In [1]: import numpy as np

In [2]: from numpy import linalg as LA

In [3]: np.set_printoptions(precision=4, suppress=True, linewidth=120, sign=" ")

In [4]: def tidy(a):
   ...:     return np.round(a, 4) + 0
   ...: 

In [5]: W0 = np.loadtxt("a.csv", delimiter=",")

In [6]: print(W0)
[[-0.493   0.01   -0.8337 -0.3799 -0.4136  0.8243  0.02   -0.5154  0.9536  0.4542 -0.04   -0.8668  0.3452  0.3364
  -0.7531]
 [ 0.6527  0.1293  0.9154  0.4777  0.5717 -0.9154 -0.1293  0.4777 -0.989  -0.7211  0.1293  0.9488 -0.2543 -0.3714
   0.8917]
 [-0.1194 -0.7259  0.6858  0.2729 -0.1877 -0.5154  0.5717  0.9478 -0.226   0.8854 -0.4382  0.2543 -0.9186 -0.5784
  -0.3004]
 [ 0.5784 -0.2821  0.9468  0.537   0.4699 -0.9329  0.1684  0.8565 -0.9861 -0.207  -0.0898  0.9447 -0.7352 -0.5717
   0.8243]
 [ 0.7699  0.2636  0.9579  0.5649  0.6963 -0.9603 -0.2355  0.4382 -0.9974 -0.8692  0.2165  0.9809 -0.1586 -0.4053
   0.9545]
 [ 0.0599 -0.9201  0.9667  0.5915 -0.1096 -0.9154  0.8041  0.9978 -0.8668  0.9743 -0.6584  0.8005 -0.994  -0.8643
  -0.05  ]
 [-0.0599  0.7114 -0.8337 -0.3799  0.04    0.7306 -0.5511 -0.9587  0.6805 -0.8306  0.4136 -0.5915  0.9275  0.6351
  -0.02  ]
 [-0.0599 -0.5441  0.537   0.1974 -0.1096 -0.3969  0.4053  0.8397 -0.2165  0.7211 -0.3004  0.2165 -0.7857 -0.4219
  -0.1684]
 [ 0.0599  0.3004 -0.2355 -0.0798  0.0798  0.1489 -0.2165 -0.5299  0.01   -0.4542  0.1586 -0.04    0.4777  0.207
   0.1391]
 [ 0.881  -0.2636  0.9976  0.8076  0.8005 -0.9967  0.1194  0.9618 -0.9999 -0.7211 -0.02    0.9982 -0.8764 -0.7969
   0.9861]
 [-0.0599 -0.971   0.9837  0.664  -0.2543 -0.9436  0.9015  0.9997 -0.8538  0.9952 -0.7857  0.8076 -0.9989 -0.9289
  -0.3095]
 [-0.6858  0.6963 -0.9937 -0.7443 -0.537   0.9886 -0.508  -0.9903  0.9982 -0.3969  0.3452 -0.9881  0.9693  0.8397
  -0.8937]
 [ 0.      0.0997 -0.1194 -0.04    0.01    0.0898 -0.0699 -0.207   0.0699 -0.1391  0.05   -0.0599  0.1781  0.0798
   0.01  ]
 [-0.493   0.5441 -0.9579 -0.5649 -0.3627  0.9366 -0.3799 -0.9498  0.9797 -0.3364  0.2543 -0.9329  0.8937  0.6805
  -0.7259]
 [ 0.1781  0.4854 -0.2355 -0.0798  0.1974  0.0898 -0.3627 -0.7306 -0.2449 -0.7211  0.2729  0.1194  0.6858  0.3004
   0.3627]
 [-0.2355 -0.7352  0.537   0.1974 -0.2821 -0.3185  0.585   0.9391  0.1684  0.9121 -0.4542 -0.02   -0.9121 -0.537
  -0.4854]
 [ 0.2355  0.6858 -0.4462 -0.1586  0.2729  0.2355 -0.537  -0.9087 -0.2355 -0.8854  0.4136  0.0798  0.8764  0.4777
   0.4777]
 [ 0.0599 -0.1877  0.3452  0.1194  0.03   -0.2913  0.1293  0.4301 -0.3275  0.207  -0.0898  0.2543 -0.3627 -0.1877
   0.0898]
 [ 0.2355  0.5649 -0.2355 -0.0798  0.2543  0.0599 -0.4301 -0.8005 -0.3627 -0.8076  0.3275  0.1974  0.7616  0.3452
   0.4621]
 [-0.1194 -0.3969  0.2355  0.0798 -0.1391 -0.1194  0.2913  0.6411  0.1194  0.6044 -0.2165 -0.04   -0.5915 -0.2543
  -0.2543]
 [ 0.537   0.7163  0.2355  0.0798  0.5227 -0.4462 -0.5784 -0.8565 -0.8937 -0.9488  0.4621  0.7259  0.8455  0.3275
   0.8275]
 [ 0.0599 -0.598   0.7443  0.3095 -0.02   -0.6351  0.4462  0.9069 -0.598   0.7211 -0.3275  0.508  -0.8565 -0.5299
   0.04  ]
 [-0.1781 -0.226  -0.1194 -0.04   -0.1684  0.1781  0.1684  0.2913  0.4301  0.4542 -0.1293 -0.2913 -0.2913 -0.0699
  -0.3364]
 [-0.1781  0.2636 -0.6169 -0.2355 -0.1194  0.5581 -0.1781 -0.6351  0.6696 -0.207   0.1194 -0.537   0.537   0.3185
  -0.2913]
 [-0.1194  0.3627 -0.6169 -0.2355 -0.0599  0.537  -0.2543 -0.7259  0.5915 -0.3969  0.1781 -0.4777  0.6411  0.3627
  -0.1781]
 [-0.7443 -0.2543 -0.9468 -0.537  -0.6696  0.9498  0.226  -0.4053  0.9962  0.8511 -0.207  -0.9748  0.1391  0.3799
  -0.9436]
 [ 0.5784 -0.5299  0.9737  0.6169  0.4462 -0.9603  0.3627  0.9571 -0.9908  0.207  -0.2355  0.9611 -0.9015 -0.7114
   0.8144]
 [-0.1194 -0.5511  0.4462  0.1586 -0.1586 -0.2913  0.4136  0.8275 -0.02    0.7531 -0.3095  0.0798 -0.7779 -0.3969
  -0.2729]
 [ 0.2355 -0.1586  0.6169  0.2355  0.1781 -0.5784  0.0997  0.5227 -0.7352  0.     -0.0599  0.5915 -0.4136 -0.2729
   0.3969]
 [ 0.493   0.1877  0.7443  0.3095  0.4301 -0.7574 -0.1586  0.1489 -0.9391 -0.6469  0.1391  0.8337  0.     -0.1877
   0.7616]
 [-0.0599 -0.8041  0.8337  0.3799 -0.1586 -0.7014  0.6527  0.9789 -0.5154  0.9232 -0.508   0.4777 -0.9611 -0.6911
  -0.2165]
 [-0.1194  0.6527 -0.8337 -0.3799 -0.02    0.7443 -0.493  -0.9425  0.7443 -0.7531  0.3627 -0.6411  0.9015  0.6044
  -0.1391]
 [ 0.2913  0.6351 -0.2355 -0.0798  0.3095  0.03   -0.493  -0.8538 -0.4699 -0.8692  0.3799  0.2729  0.821   0.3885
   0.5511]
 [ 0.7699 -0.9261  0.9996  0.8854  0.585  -0.9987  0.7969  0.9997 -0.9998  0.8692 -0.6231  0.998  -0.9984 -0.9603
   0.9341]
 [ 0.1781  0.226   0.1194  0.04    0.1684 -0.1781 -0.1684 -0.2913 -0.4301 -0.4542  0.1293  0.2913  0.2913  0.0699
   0.3364]
 [ 0.0599  0.8643 -0.8937 -0.4462  0.1781  0.7818 -0.7259 -0.9908  0.6107 -0.9554  0.5784 -0.5649  0.9809  0.7658
   0.2355]
 [-0.7932  0.3095 -0.992  -0.7259 -0.6911  0.9892 -0.1684 -0.9436  0.9993  0.508   0.0699 -0.9929  0.8511  0.7352
  -0.9587]
 [ 0.2355  0.493  -0.1194 -0.04    0.2449 -0.03   -0.3714 -0.7114 -0.4219 -0.7531  0.2821  0.2543  0.6751  0.2729
   0.4542]
 [-0.8337 -0.8337 -0.8337 -0.3799 -0.8005  0.9051  0.7163  0.8617  0.9973  0.9926 -0.6044 -0.9757 -0.8854 -0.1974
  -0.9801]
 [-0.0599  0.2821 -0.4462 -0.1586 -0.02    0.3714 -0.1974 -0.585   0.3885 -0.3364  0.1391 -0.3095  0.508   0.2636
  -0.0798]
 [ 0.2355  0.04    0.4462  0.1586  0.1974 -0.4462 -0.04    0.1586 -0.664  -0.2729  0.04    0.508  -0.0798 -0.1194
   0.4136]
 [ 0.4462  0.9015 -0.6169 -0.2355  0.493   0.2913 -0.7857 -0.9895 -0.5511 -0.9871  0.6527  0.2729  0.9823  0.7064
   0.7699]
 [ 0.7163  0.4219  0.8937  0.4462  0.6527 -0.9104 -0.3452 -0.03   -0.9925 -0.8996  0.2913  0.9579  0.2355 -0.207
   0.9329]
 [-0.3969  0.7739 -0.9737 -0.6169 -0.2355  0.9498 -0.6044 -0.9888  0.9743 -0.7818  0.4462 -0.9275  0.9716  0.7969
  -0.5784]
 [ 0.6858  0.8144  0.4462  0.1586  0.664  -0.6527 -0.6858 -0.9121 -0.9705 -0.983   0.5649  0.8764  0.9087  0.3627
   0.9275]
 [-0.8337 -0.2913 -0.9793 -0.6411 -0.7658  0.9805  0.2636 -0.5299  0.9992  0.9121 -0.2449 -0.9917  0.2165  0.4777
  -0.9762]
 [ 0.493   0.2821  0.6858  0.2729  0.4382 -0.7163 -0.226  -0.0599 -0.9302 -0.7211  0.1877  0.8144  0.1781 -0.1096
   0.7658]
 [ 0.6169 -0.8565  0.9961  0.7779  0.4301 -0.991   0.6963  0.9979 -0.9977  0.8076 -0.5227  0.9871 -0.992  -0.9015
   0.8275]]

In [7]: Ac = W0 - W0.mean(axis=0)

In [8]: V = LA.svd(Ac)[2][:2]

In [9]: Y = Ac - Ac @ V.T @ V

In [10]: print(tidy(np.cov(Ac @ V.T, rowvar=False)))
[[ 3.5248  0.    ]
 [ 0.      1.8167]]

In [11]: idx = W0[:, 2] > np.median(W0[:, 2])

In [12]: r0 = W0[idx].mean(axis=0) - W0[~idx].mean(axis=0)

In [13]: print(idx.astype(int))
[ 0  1  1  1  1  1  0  1  0  1  1  0  0  0  0  1  0  1  0  1  1  1  0  0  0  0  1  1  1  1  1  0  0  1  0  0  0  0  0
  0  1  0  1  0  1  0  1  1]

In [14]: print(np.argsort(-np.abs(r0).round(6), kind="stable"))
[  2   5   7   8  11  12  13   3   1  14   0   6   9   4  10]

In [15]: dist = LA.norm(W0[:, None] - W0[None], axis=-1)

In [16]: print(np.flatnonzero(dist[14] < dist.mean() / 2))
[  8  12  14  16  18  20  24  32  34  37  39  41]

In [17]: print(tidy(dist[:5, :5]))
[[ 0.      4.7089  3.6523  4.7938  4.8898]
 [ 4.7089  0.      2.957   1.0051  0.3413]
 [ 3.6523  2.957   0.      2.295   3.2608]
 [ 4.7938  1.0051  2.295   0.      1.2792]
 [ 4.8898  0.3413  3.2608  1.2792  0.    ]]

In [18]: print((dist + 1e9 * np.eye(48)).round(6).argmin(axis=1))
[ 25   4   7  26   1  10  31  27  14   3   5  13   8  11  18  27  18  28  32  27  44  30  19  24  23  45   3   7  40
  46   2   6  18  47  37   6  13  18  25  24  28  16  46  13  20  25  29  33]

In [19]: print(dist.shape)
(48, 48)

In [20]: print(dist.mean(axis=1).argmax())
38

In [21]: print(LA.matrix_rank(dist ** 2))
17

In [22]: print(dist[14].round(6).argsort(kind="stable")[:4])
[ 14  18  37  32]
